$ python3 -q
>>> import numpy as np
>>> np.set_printoptions(precision=1, suppress=True, linewidth=140)
>>> A = np.array([[1, 1, 1, 1, -1, -1, -1, -1], [1, 1, 1, 1, 1, 1, 1, 1]])
>>> round(float(np.linalg.norm(A) ** 2 / np.linalg.norm(A, 2) ** 2), 1)
2.0
>>> np.linalg.norm(A, axis=1).argmax()
np.int64(0)
>>> np.linalg.norm(A, axis=0)
array([1.4, 1.4, 1.4, 1.4, 1.4, 1.4, 1.4, 1.4])
>>> np.linalg.norm(A, axis=1)
array([2.8, 2.8])
>>> x0 = np.array([2, 3, 2, -1, -2, 2, 1, 3])
>>> h = np.maximum(A @ x0, 0)
>>> np.tanh(A @ x0)
array([1., 1.])
>>> np.maximum(A @ (3 * x0), 0)
array([ 6, 30])
>>> h
array([ 2, 10])
>>> np.flatnonzero(h > 1e-9)
array([0, 1])
>>> np.maximum(A @ x0, 0) - np.maximum(-A @ x0, 0)
array([ 2, 10])
>>> C2 = A.T @ A
>>> np.round(np.linalg.eigvalsh(C2)[::-1], 1) + 0
array([8., 8., 0., 0., 0., 0., 0., 0.])
>>> np.linalg.matrix_rank(C2)
np.int64(2)
>>> np.diag(C2)
array([2, 2, 2, 2, 2, 2, 2, 2])
>>> rng = np.random.default_rng(579)
>>> A2 = A + rng.integers(-2, 3, (2, 1)) @ rng.integers(-2, 3, (1, 8))
>>> A2
array([[-3,  5, -3, -3, -5, -1, -1, -3],
       [ 3, -1,  3,  3,  3,  1,  1,  2]])
>>> np.round(np.linalg.svd(A2 - A, compute_uv=False), 1) + 0
array([10.2,  0. ])
>>> np.linalg.matrix_rank(A2 - A, tol=1e-8)
np.int64(1)
>>> f = np.array([-5, 4, 2])
>>> np.polyval(f, A2[1])
array([-31,  -7, -31, -31, -31,   1,   1, -10])
>>> np.correlate(A2[1], A2[0], "full")
array([ -9,   0, -11, -26, -19, -30, -13, -55,  -8, -13, -10, -13,  -4,   7,  -6])
>>> E = np.loadtxt("data.csv", delimiter=",")
>>> E
array([[ 2.8, -2.3,  1.9,  1.6,  2.3, -3. ,  0.5],
       [-3.1,  1.2,  0.5, -0.6,  0. , -0.1,  2.6],
       [-1.9,  3.5,  0.4,  0.2, -2.7,  0.3, -3.1],
       [ 1. ,  0. ,  3.8,  2.7, -2.1,  0. ,  2.8],
       [ 2.8, -5.6, -1.5,  1.4,  2.7, -1.2, -1.7],
       [ 4.2, -8.4, -1.6, -0.1,  1.6,  1.5, -4.4],
       [-0.8,  0.3,  2.2, -0.6, -0.7,  1.1,  3.4],
       [ 0.5, -1. ,  0.6,  0.1, -0.5,  0.3, -3. ],
       [ 1.3, -5.6,  0.4, -0.4,  2.2, -1.2,  1.5],
       [ 2.2,  1.6, -3.6,  0.3,  1.7, -0.7, -3.5],
       [ 1.9, -8.1,  0. ,  0.9,  2.9,  1.2, -0.3],
       [-3.6, -1.9, -0.7, -1.6, -0.1,  4.7,  0.6],
       [-5.3,  1.4, -1.2, -1.3, -0.9,  3.2,  4.1],
       [-3.1,  0.5, -1.8, -1.6,  0.2,  3.4,  0.3],
       [ 3.5, -3.1,  1.3,  2.9,  1.7, -2.2, -3.4],
       [ 3.6, -5.6,  1.2, -1.2,  0. ,  0. , -3.5],
       [-1. , -0.3, -4.5, -2. ,  2.8,  1.8, -5.4],
       [-4.2,  5.7, -0.6, -1.8, -3.1,  2.1,  1.7],
       [-5.2,  6.7,  2.5,  1.3, -3.2, -1.2, -1.8],
       [-1.5,  2.9, -0.2, -2. , -2.8,  3.6,  0.3],
       [-1.4,  2.4, -0.6, -1. , -0.2,  0.6, -2.1],
       [ 5.2, -6.6,  0.3, -0.4,  3.1, -3. ,  0.2],
       [ 3.2,  1. ,  1.3,  0.7, -0.6, -1.1, -5.5],
       [-0.3,  0.8, -0.7,  0.2,  1. , -1.2,  1.1],
       [-0.5, -0.4, -0.9,  1.2,  0.2,  0.4, -2. ],
       [ 1.1, -0.4, -2.6, -1.2,  1.4,  0.1, -3.5],
       [ 1.6, -4.6,  1.5,  0. ,  2. , -0.4,  2.1],
       [ 3.9, -5.9, -0.6, -2.2,  3.3,  0.2,  0.4],
       [ 3.3, -4.2,  0.3,  0.5,  0.2, -1.3,  3.3],
       [ 0.5,  0.3, -1.4,  0.5,  0.6,  0.4, -0.3],
       [-3. ,  8.7,  0.6,  1.8, -4.1, -0.8,  1.1],
       [-1.2,  0.6, -2. , -0.4,  1.1,  0.2, -0.9]])
>>> def softmax(z):
...     e = np.exp(z - z.max(axis=-1, keepdims=True))
...     return e / e.sum(axis=-1, keepdims=True)
... 
>>> np.round(softmax(10 * E[12]), 1) + 0
array([0., 0., 0., 0., 0., 0., 1.])
>>> softmax(E).sum(axis=1)
array([1., 1., 1., 1., 1., 1., 1., 1., 1., 1., 1., 1., 1., 1., 1., 1., 1., 1., 1., 1., 1., 1., 1., 1., 1., 1., 1., 1., 1., 1., 1., 1.])
>>> S = E @ E.T / np.sqrt(7)
>>> softmax(S).round(6).argmax(axis=1)
array([21, 12, 18,  3,  5,  5, 12,  5, 21,  9,  5, 11, 12, 12,  5,  5, 16, 30, 18, 17, 18, 21, 22, 30, 16, 16, 21,  5, 21, 16, 30, 16])
>>> Ac = (E - E.mean(axis=0)) / E.std(axis=0)
>>> Ac.std(axis=0)
array([1., 1., 1., 1., 1., 1., 1.])
>>> beta = np.linalg.lstsq(np.delete(Ac, 1, axis=1), Ac[:, 1])[0]
>>> np.round(1 - np.var(Ac[:, 1] - np.delete(Ac, 1, axis=1) @ beta), 1)
np.float64(0.9)
>>> A2 = A[0, 0] * A[1:] - np.outer(A[1:, 0], A[0])
>>> A2
array([[0, 0, 0, 0, 2, 2, 2, 2]])
>>> np.linalg.matrix_rank(A2), np.linalg.matrix_rank(A)
(np.int64(1), np.int64(2))
>>> np.flatnonzero(~A2.round(6).any(axis=1))
array([], dtype=int64)
>>> A2 = np.c_[E[:, :4] @ np.array([[2, 1, -2, -1], [0, -2, -1, -1], [-2, 1, -1, -1], [-2, 1, 0, -1]]), np.array([-5, -3, 1, -1, -5, 3, -3, -1, -4, 4, -4, 0, 1, 3, -2, -3, -5, 0, -4, 1, -1, 4, -1, 5, -5, 3, -3, 3, 2, 5, 2, -4])]
>>> A2.round(1) + 0
array([[ -1.4,  10.9,  -5.2,  -4. ,  -5. ],
       [ -6. ,  -5.6,   4.5,   2. ,  -3. ],
       [ -5. ,  -8.3,  -0.1,  -2.2,   1. ],
       [-11. ,   7.5,  -5.8,  -7.5,  -1. ],
       [  5.8,  13.9,   1.5,   2.9,  -5. ],
       [ 11.8,  19.3,   1.6,   5.9,   3. ],
       [ -4.8,   0.2,  -0.9,  -1.1,  -3. ],
       [ -0.4,   3.2,  -0.6,  -0.2,  -1. ],
       [  2.6,  12.5,   2.6,   4.3,  -4. ],
       [ 11. ,  -4.3,  -2.4,  -0.5,   4. ],
       [  2. ,  19. ,   4.3,   5.3,  -4. ],
       [ -2.6,  -2.1,   9.8,   7.8,   0. ],
       [ -5.6, -10.6,  10.4,   6.4,   1. ],
       [  0.6,  -7.5,   7.5,   6. ,   3. ],
       [ -1.4,  13.9,  -5.2,  -4.6,  -2. ],
       [  7.2,  14.8,  -2.8,   2. ,  -3. ],
       [ 11. ,  -6.9,   6.8,   7.8,  -5. ],
       [ -3.6, -18. ,   3.3,   0.9,   0. ],
       [-18. , -14.8,   1.2,  -5.3,  -4. ],
       [  1.4,  -9.5,   0.3,   0.8,   1. ],
       [  0.4,  -7.8,   1. ,   0.6,  -1. ],
       [ 10.6,  18.3,  -4.1,   1.5,   4. ],
       [  2.4,   3.2,  -8.7,  -6.2,  -1. ],
       [  0.4,  -2.4,   0.5,   0. ,   5. ],
       [ -1.6,   0.6,   2.3,   0.6,  -5. ],
       [  9.8,  -1.9,   0.8,   3.1,   3. ],
       [  0.2,  12.3,  -0.1,   1.5,  -3. ],
       [ 13.4,  12.9,  -1.3,   4.8,   3. ],
       [  5. ,  12.5,  -2.7,   0.1,   2. ],
       [  2.8,  -1. ,   0.1,   0.1,   5. ],
       [-10.8, -18. ,  -3.3,  -8.1,   2. ],
       [  2.4,  -4.8,   3.8,   3. ,  -4. ]])
>>> np.linalg.matrix_rank(np.c_[E, A2])
np.int64(8)
>>> np.linalg.norm(np.linalg.qr(E)[0].T @ A2, axis=0) ** 2 / ((A2 ** 2).sum(axis=0) + 1e-12)
array([1. , 1. , 1. , 1. , 0.4])
>>> np.round(np.linalg.norm(A2 - E @ np.linalg.lstsq(E, A2)[0], axis=0), 1) + 0
array([ 0. ,  0. ,  0. ,  0. , 13.7])
>>> C2 = E.T @ E
>>> (E @ E.T).shape
(32, 32)
>>> np.allclose(C2, C2.T)
True
>>> np.linalg.matrix_rank(C2)
np.int64(7)
>>> np.trace(C2), (E ** 2).sum()
(np.float64(1430.8), np.float64(1430.8))
>>> M = np.load("out1.npy")
>>> M
array([[ 3. , -0.1,  2. ,  3. , -0.1,  2.9, -0.1],
       [ 3. ,  0. ,  2.1,  2.8,  0. ,  2.9, -0.1],
       [ 3. , -0.1,  2. ,  3. ,  0.2,  3.1,  0.1],
       [ 2.9,  0.1,  2.3,  2.9, -0.1,  3.1,  0. ],
       [ 2.9,  0. ,  2.2,  2.9,  0. ,  2.7, -0.2],
       [ 3. , -0.2,  2. ,  3. , -0.1,  3.1, -0.2],
       [ 3.2,  0. ,  2.1,  3.1, -0.1,  3. ,  0. ],
       [ 3.2, -0.1,  2.1,  3.1,  0. ,  3.1,  0.1],
       [ 3.1, -0.1,  2.1,  2.9,  0. ,  3.1, -0.1],
       [ 3.1, -0.1,  2. ,  3.1,  0. ,  3.1,  0. ],
       [ 3.2, -0.1,  2.1,  3. , -0.1,  2.9, -0.2],
       [ 2.9,  0. ,  2. ,  3.1,  0.1,  3. ,  0. ],
       [-0.1,  1.1,  0.8, -0.1,  3.1,  1. ,  0. ],
       [ 0. ,  1.2,  1.1,  0.1,  3.1,  1. , -0.1],
       [ 0. ,  0.8,  0.9,  0.1,  3.1,  1.1, -0.2],
       [-0.2,  0.9,  0.8, -0.2,  2.9,  1.1,  0. ],
       [ 0. ,  1.1,  0.9,  0.1,  3. ,  1. , -0.1],
       [-0.1,  0.9,  1.2, -0.1,  2.8,  0.9, -0.2],
       [-0.1,  1. ,  1.1,  0.1,  3. ,  1. ,  0.1],
       [-0.3,  0.9,  0.9,  0. ,  3.1,  0.9,  0. ],
       [-0.1,  0.9,  1.1,  0. ,  3.1,  1. ,  0. ],
       [ 0.1,  1. ,  1. ,  0. ,  3. ,  1.1,  0. ],
       [ 0. ,  0.9,  1.1,  0. ,  3. ,  0.9,  0.1],
       [-0.2,  0.8,  0.8, -0.1,  3. ,  1. , -0.2]])
>>> left, sv, Vt = np.linalg.svd(M)
>>> sv
array([19.8, 11.5,  0.7,  0.5,  0.4,  0.4,  0.3])
>>> A2 = left[:, :2] @ np.diag(sv[:2]) @ Vt[:2]
>>> np.round(np.abs(M - A2).max(), 1)
np.float64(0.3)
>>> np.linalg.matrix_rank(M, rtol=0.05)
np.int64(2)
